>>> import numpy as np
>>> np.set_printoptions(suppress=True, linewidth=120)
>>> tidy = lambda a: np.round(a, 3) + 0
>>> r0 = np.array([8, 5, 1, 7, 4, 8, 9])
>>> r1 = np.array([-5, 5, -1, 8])
>>> M = r0[:, None] + r1[None, :]
>>> M
array([[ 3, 13,  7, 16],
       [ 0, 10,  4, 13],
       [-4,  6,  0,  9],
       [ 2, 12,  6, 15],
       [-1,  9,  3, 12],
       [ 3, 13,  7, 16],
       [ 4, 14,  8, 17]])
>>> # rows 0 and 5 are equal
>>> tidy(np.linalg.norm(M, 2) / np.linalg.norm(M))
np.float64(0.989)
>>> data = np.array([[0, 0, 0, 0, 1, 1, 1],
...     [0, 0, 1, 0, 0, 0, 0],
...     [0, 1, 0, 0, 0, 0, 0],
...     [0, 0, 0, 0, 0, 0, 0],
...     [1, 0, 0, 0, 0, 0, 1],
...     [1, 0, 0, 0, 0, 0, 1],
...     [1, 0, 0, 0, 1, 1, 0]])
>>> # null space of dimension 2
>>> left, sig, vt = np.linalg.svd(data)
>>> tidy(sig)
array([2.562, 1.562, 1.   , 1.   , 1.   , 0.   , 0.   ])
>>> other = left[:, :5] @ np.diag(sig[:5]) @ vt[:5]
>>> tidy(np.linalg.norm(data - other, 2)), tidy(sig[5])
(np.float64(0.0), np.float64(0.0))
>>> np.linalg.norm(data, axis=1).argmax()
np.int64(0)
>>> tidy(np.linalg.norm(data, axis=1))
array([1.732, 1.   , 1.   , 0.   , 1.414, 1.414, 1.732])
>>> tidy(np.linalg.norm(data, 2))
np.float64(2.562)
>>> tidy(np.linalg.norm(data) ** 2 / np.linalg.norm(data, 2) ** 2)
np.float64(1.829)
>>> tidy(np.linalg.norm(data, "nuc"))
np.float64(7.123)
